$ ipython --no-banner

In [1]: import numpy as np

In [2]: from numpy import linalg as LA

In [3]: np.set_printoptions(suppress=True, linewidth=200)

In [4]: M = np.loadtxt("case15.csv", delimiter=",")

In [5]: M
Out[5]: 
array([[ 1.,  1.,  1.,  1.,  1.,  1.,  1.,  1.],
       [ 1., -1., -1.,  1.,  1., -1., -1.,  1.],
       [ 1.,  1.,  1.,  1., -1., -1., -1., -1.],
       [ 1., -1., -1.,  1., -1.,  1.,  1., -1.]])

In [6]: w1 = np.array([[1, -5, -2, -3, 3],
   ...:     [-5, -3, -4, 5, 0],
   ...:     [-5, 2, -1, 3, -2],
   ...:     [-1, 0, -3, 2, 4],
   ...:     [-5, -2, -2, -3, 5],
   ...:     [0, 2, 3, -3, 1],
   ...:     [-3, 2, 4, -3, 1],
   ...:     [3, -3, -5, 2, -3]])

In [7]: beta = np.array([2, 5, 3, 2, 2])

In [8]: H = np.maximum(M @ w1 + beta, 0)

In [9]: LA.matrix_rank(H)
Out[9]: np.int64(4)

In [10]: H
Out[10]: 
array([[ 0.,  0.,  0.,  2., 11.],
       [13.,  0.,  0.,  0., 11.],
       [ 0.,  0.,  0., 16.,  3.],
       [11., 10., 17.,  0., 11.]])

In [11]: cent = np.array([[-2, 0], [-1, -3], [0, 0], [1, 1], [1, 2]])

In [12]: print(w1 @ cent)
[[ 3 18]
 [18 14]
 [ 9 -7]
 [ 8 10]
 [14 13]
 [-4 -7]
 [ 2 -7]
 [-4  5]]

In [13]: (H @ cent).round(6).argmax(axis=1)
Out[13]: array([1, 1, 1, 1])

In [14]: data = np.load("layer16.npy")

In [15]: print(data)
[[ 0 -2  0  0]
 [ 0  0  0  0]
 [ 0  0 -1  0]
 [-1  0  0  0]]

In [16]: hat = np.triu(np.array([[2, 3, 3, 1], [1, 1, 0, 0], [3, 1, 0, 3], [1, 2, 0, 3]]), 1) + np.eye(4)

In [17]: M2 = hat @ data @ LA.inv(hat)

In [18]: hat @ data - data @ hat
Out[18]: 
array([[-1.,  0., -3.,  0.],
       [ 0.,  0.,  0.,  0.],
       [-3.,  0.,  0.,  3.],
       [ 0.,  3.,  3.,  1.]])

In [19]: M2
Out[19]: 
array([[ -1.,   1.,   0.,   1.],
       [  0.,   0.,   0.,   0.],
       [ -3.,   9.,   8., -21.],
       [ -1.,   3.,   3.,  -8.]])

In [20]: LA.matrix_rank(M2)
Out[20]: np.int64(3)

In [21]: (M2 - M2.T) / 2
Out[21]: 
array([[  0. ,   0.5,   1.5,   1. ],
       [ -0.5,   0. ,  -4.5,  -1.5],
       [ -1.5,   4.5,   0. , -12. ],
       [ -1. ,   1.5,  12. ,   0. ]])

In [22]: print(np.trace(M2))
-1.0

In [23]: print((M2 + M2.T) / 2)
[[-1.   0.5 -1.5  0. ]
 [ 0.5  0.   4.5  1.5]
 [-1.5  4.5  8.  -9. ]
 [ 0.   1.5 -9.  -8. ]]

In [24]: round(float(np.abs(LA.eigvals(M2)).max()), 3)
Out[24]: 1.0

In [25]: data[:, 0] @ data[:, 1]
Out[25]: np.int64(0)

In [26]: data.T @ data
Out[26]: 
array([[1, 0, 0, 0],
       [0, 4, 0, 0],
       [0, 0, 1, 0],
       [0, 0, 0, 0]])

In [27]: print(np.round(LA.svd(data, compute_uv=False), 3))
[2. 1. 1. 0.]

In [28]: data @ data.T
Out[28]: 
array([[4, 0, 0, 0],
       [0, 0, 0, 0],
       [0, 0, 1, 0],
       [0, 0, 0, 1]])

In [29]: print(np.round(LA.norm(data, axis=0), 3))
[1. 2. 1. 0.]

In [30]: U, sig, Vh = LA.svd(data)

In [31]: evecs = Vh[:(sig > 1e-8).sum()]

In [32]: rng = np.random.default_rng(71)

In [33]: vec = data[0] + -1 * data[2] + rng.integers(2) * np.eye(4)[1]

In [34]: vec
Out[34]: array([ 0., -1.,  1.,  0.])

In [35]: evecs.T @ evecs
Out[35]: 
array([[1., 0., 0., 0.],
       [0., 1., 0., 0.],
       [0., 0., 1., 0.],
       [0., 0., 0., 0.]])

In [36]: print(np.diag(evecs.T @ evecs))
[1. 1. 1. 0.]

In [37]: LA.matrix_rank(np.vstack([data, vec]))
Out[37]: np.int64(3)

In [38]: np.einsum("ij,ji->", data, data)
Out[38]: np.int64(1)

In [39]: print(np.round(LA.det(2 * data), 3), round(float(LA.det(data)), 3))
0.0 0.0

In [40]: print(np.einsum("ii->", data))
-1

In [41]: round(float(LA.eigvals(data).sum().real), 3)
Out[41]: -1.0

In [42]: round(LA.det(data.T), 3)
Out[42]: np.float64(0.0)

In [43]: np.round(LA.eigvals(data), 3)
Out[43]: array([ 0.,  0.,  0., -1.])

In [44]: mat = np.load("out8.npy")

In [45]: mat.round(3)
Out[45]: 
array([[ 0.843, -0.244,  0.166, -0.063,  0.063, -0.193],
       [-0.244,  0.619,  0.259, -0.098,  0.097, -0.3  ],
       [ 0.166,  0.259,  0.824,  0.067, -0.066,  0.204],
       [-0.063, -0.098,  0.067,  0.975,  0.025, -0.077],
       [ 0.063,  0.097, -0.066,  0.025,  0.975,  0.077],
       [-0.193, -0.3  ,  0.204, -0.077,  0.077,  0.764]])

In [46]: ev, evecs = LA.eigh(mat)

In [47]: vec = np.array([2, 0, 1, 1, 4, 2])

In [48]: np.round(vec @ mat @ vec / (vec @ vec), 3), np.round(ev[0], 3), np.round(ev[-1], 3)
Out[48]: (np.float64(0.971), np.float64(0.0), np.float64(1.0))

In [49]: np.round(LA.eigvalsh(mat[1:, 1:]), 3)
Out[49]: array([0.157, 1.   , 1.   , 1.   , 1.   ])

In [50]: np.round(vec @ mat @ vec, 3)
Out[50]: np.float64(25.24)

In [51]: np.round(evecs * np.maximum(ev, 0) @ evecs.T, 3)
Out[51]: 
array([[ 0.843, -0.244,  0.166, -0.063,  0.063, -0.193],
       [-0.244,  0.619,  0.259, -0.098,  0.097, -0.3  ],
       [ 0.166,  0.259,  0.824,  0.067, -0.066,  0.204],
       [-0.063, -0.098,  0.067,  0.975,  0.025, -0.077],
       [ 0.063,  0.097, -0.066,  0.025,  0.975,  0.077],
       [-0.193, -0.3  ,  0.204, -0.077,  0.077,  0.764]])

In [52]: np.round(evecs * np.abs(ev) @ evecs.T, 3)
Out[52]: 
array([[ 0.843, -0.244,  0.166, -0.063,  0.063, -0.193],
       [-0.244,  0.619,  0.259, -0.098,  0.097, -0.3  ],
       [ 0.166,  0.259,  0.824,  0.067, -0.066,  0.204],
       [-0.063, -0.098,  0.067,  0.975,  0.025, -0.077],
       [ 0.063,  0.097, -0.066,  0.025,  0.975,  0.077],
       [-0.193, -0.3  ,  0.204, -0.077,  0.077,  0.764]])

In [53]: r = LA.matrix_rank(mat)

In [54]: r
Out[54]: np.int64(5)

In [55]: null = LA.svd(mat)[2][r:].T

In [56]: print([int(LA.matrix_rank(np.delete(mat, i, axis=0))) for i in range(6)])
[5, 5, 5, 5, 5, 5]

In [57]: np.round(mat @ null, 3) + 0
Out[57]: 
array([[0.],
       [0.],
       [0.],
       [0.],
       [0.],
       [0.]])

In [58]: np.round(null @ null.T, 3)
Out[58]: 
array([[ 0.157,  0.244, -0.166,  0.063, -0.063,  0.193],
       [ 0.244,  0.381, -0.259,  0.098, -0.097,  0.3  ],
       [-0.166, -0.259,  0.176, -0.067,  0.066, -0.204],
       [ 0.063,  0.098, -0.067,  0.025, -0.025,  0.077],
       [-0.063, -0.097,  0.066, -0.025,  0.025, -0.077],
       [ 0.193,  0.3  , -0.204,  0.077, -0.077,  0.236]])

In [59]: np.allclose(mat @ null, 0)
Out[59]: True

In [60]: np.round(null[:, 0] / null[np.abs(null[:, 0]).round(6).argmax(), 0], 3)
Out[60]: array([ 0.642,  1.   , -0.68 ,  0.257, -0.256,  0.788])

In [61]: null.shape
Out[61]: (6, 1)

In [62]: J = np.array([[82, -14, 2, -56, -1, -76, -31],
    ...:     [-14, 52, 62, -26, 38, 32, 26],
    ...:     [2, 62, 94, -94, 49, 28, 55],
    ...:     [-56, -26, -94, 211, -31, 20, -85],
    ...:     [-1, 38, 49, -31, 29, 16, 19],
    ...:     [-76, 32, 28, 20, 16, 80, 48],
    ...:     [-31, 26, 55, -85, 19, 48, 77]])

In [63]: J
Out[63]: 
array([[ 82, -14,   2, -56,  -1, -76, -31],
       [-14,  52,  62, -26,  38,  32,  26],
       [  2,  62,  94, -94,  49,  28,  55],
       [-56, -26, -94, 211, -31,  20, -85],
       [ -1,  38,  49, -31,  29,  16,  19],
       [-76,  32,  28,  20,  16,  80,  48],
       [-31,  26,  55, -85,  19,  48,  77]])

In [64]: np.unravel_index(np.abs(J).argmax(), J.shape)
Out[64]: (np.int64(3), np.int64(3))

In [65]: np.round(LA.svd(J, compute_uv=False), 3) + 0
Out[65]: array([338.283, 210.435,  76.282,   0.   ,   0.   ,   0.   ,   0.   ])

In [66]: print(round(float(LA.norm(J)), 3))
405.632

In [67]: U, sig, Vh = LA.svd(J)

In [68]: evecs = Vh[:(sig > 1e-8).sum()]

In [69]: vec = J[4] + -3 * J[5] + rng.integers(2) * np.eye(7)[3]

In [70]: vec
Out[70]: array([ 227.,  -58.,  -35.,  -91.,  -19., -224., -125.])

In [71]: round(LA.norm(vec - evecs.T @ evecs @ vec), 3)
Out[71]: np.float64(0.0)

In [72]: LA.matrix_rank(np.vstack([J, vec]))
Out[72]: np.int64(3)

In [73]: ev, evecs = LA.eigh(J)

In [74]: print(np.round(np.abs(evecs[:, -1]), 3))
[0.077 0.236 0.474 0.722 0.204 0.085 0.379]

In [75]: (ev > 1e-8).sum(), (ev < -1e-8).sum()
Out[75]: (np.int64(3), np.int64(0))

In [76]: np.round(LA.eigvalsh(J + 2 * np.eye(7)), 3)
Out[76]: array([  2.   ,   2.   ,   2.   ,   2.   ,  78.282, 212.435, 340.283])

In [77]: w1 = np.array([[3, 1, 0, 0],
    ...:     [2, 1, 2, 1],
    ...:     [3, 0, 2, 0],
    ...:     [1, 2, 2, 3],
    ...:     [1, 2, 2, 3],
    ...:     [1, 0, 3, 1],
    ...:     [3, 1, 2, 1]])

In [78]: beta = np.array([0, 1, -1, -1])

In [79]: H = np.maximum(J @ w1 + beta, 0)

In [80]: np.round((H > 0).mean(axis=0), 3)
Out[80]: array([0.714, 0.714, 0.857, 0.714])

In [81]: print((H > 0).astype(int))
[[0 0 0 0]
 [1 1 1 1]
 [1 1 1 1]
 [0 1 1 1]
 [1 1 1 1]
 [1 1 1 1]
 [1 0 1 0]]

In [82]: cent = np.array([[0, 2], [3, 1], [0, 2], [0, 0]])

In [83]: w1 @ cent
Out[83]: 
array([[ 3,  7],
       [ 3,  9],
       [ 0, 10],
       [ 6,  8],
       [ 6,  8],
       [ 0,  8],
       [ 3, 11]])

In [84]: z = rng.permutation(7)

In [85]: z
Out[85]: array([2, 1, 0, 3, 6, 4, 5])

In [86]: M2 = J[z][:, z]

In [87]: print(np.allclose(M2, J))
False

In [88]: np.round(LA.det(M2), 3), np.round(LA.det(J[z]), 3)
Out[88]: (np.float64(-0.0), np.float64(-0.0))

In [89]: print(np.trace(M2))
625

In [90]: F = np.loadtxt("arr.csv", delimiter=",")

In [91]: F
Out[91]: 
array([[  4.,  -9.,   6.,  -2.,  -5.],
       [ 11., -14.,   9.,   7.,  -2.],
       [ 14., -16.,   1.,  -1.,  -5.],
       [ 22., -11.,  -6.,   7.,  -6.],
       [ 31.,  -3., -15.,   4.,  -8.],
       [ 22.,  -1.,  -6.,   2.,  -9.],
       [ 22.,   8.,  -9.,   5., -18.],
       [ 24.,  16.,  -9.,  11.,  -9.],
       [ 17.,   7., -15.,  15.,  -6.],
       [ 17.,  14.,  -6.,  24.,  -8.],
       [ 19.,   9., -13.,  16., -11.],
       [ 15.,   3., -13.,   8.,  -9.],
       [ 20.,  -3.,  -6.,  15.,  -4.],
       [ 24., -11., -14.,   9.,  -6.],
       [ 24.,  -5., -23.,  12., -13.],
       [ 25.,  -3., -23.,   3., -13.],
       [ 32.,  -2., -30.,   2., -12.],
       [ 29., -11., -24.,  11.,  -5.],
       [ 21., -17., -24.,  20.,  -3.],
       [ 30., -24., -16.,  28.,  -9.],
       [ 27., -15.,  -7.,  24.,  -5.],
       [ 30., -24., -11.,  33.,   1.],
       [ 30., -31.,  -6.,  35.,   0.],
       [ 26., -29.,   3.,  27.,   5.],
       [ 19., -36.,   6.,  33.,   0.],
       [ 14., -32.,   4.,  32.,  -5.],
       [ 15., -27.,  -5.,  38., -11.],
       [ 16., -32.,  -7.,  36., -19.],
       [ 12., -33., -12.,  34., -25.],
       [ 20., -24.,  -5.,  30., -24.]])

In [92]: vec = np.array([3, 2, -1, -3, 0])

In [93]: h1 = np.maximum(F @ vec, 0)

In [94]: F.T @ h1
Out[94]: array([ 20547.,    156., -13411.,   5979.,  -8402.])

In [95]: np.flatnonzero(h1 > 1e-9)
Out[95]: array([ 2,  3,  4,  5,  6,  7,  8,  9, 10, 11, 12, 13, 14, 15, 16, 17])

In [96]: np.maximum(F @ vec, 0) - np.maximum(-F @ vec, 0)
Out[96]: 
array([  -6.,  -25.,   12.,   29.,   90.,   64.,   76.,   80.,   35.,   13.,   40.,   40.,   15.,   37.,   49.,   83.,  116.,   56.,   -7.,  -26.,  -14.,  -46.,  -71.,  -64., -120., -122., -118.,
       -117., -120.,  -73.])

In [97]: z = F[:, 1] > np.median(F[:, 1])

In [98]: f = F[z].mean(axis=0) - F[~z].mean(axis=0)

In [99]: print(((F - F.mean(axis=0)) @ f > 0).astype(int))
[1 0 1 1 1 1 1 1 1 1 1 1 1 1 1 1 1 1 0 0 0 0 0 0 0 0 0 0 0 0]

In [100]: np.argsort(-np.abs(f).round(6), kind="stable")
Out[100]: array([1, 3, 2, 4, 0])

In [101]: cov = np.cov(F, rowvar=False)

In [102]: np.round(np.polyfit(F[:, 4], F[:, 1], 1), 3)
Out[102]: array([ -0.228, -13.722])

In [103]: np.round(F.std(axis=0), 3)
Out[103]: array([ 6.688, 14.821,  9.565, 12.572,  6.747])

In [104]: round(np.corrcoef(F[:, 4], F[:, 1])[0, 1], 3)
Out[104]: np.float64(-0.104)

In [105]: np.round(np.corrcoef(F.T), 3)
Out[105]: 
array([[ 1.   ,  0.05 , -0.571,  0.026,  0.177],
       [ 0.05 ,  1.   , -0.34 , -0.677, -0.104],
       [-0.571, -0.34 ,  1.   ,  0.202,  0.301],
       [ 0.026, -0.677,  0.202,  1.   , -0.032],
       [ 0.177, -0.104,  0.301, -0.032,  1.   ]])
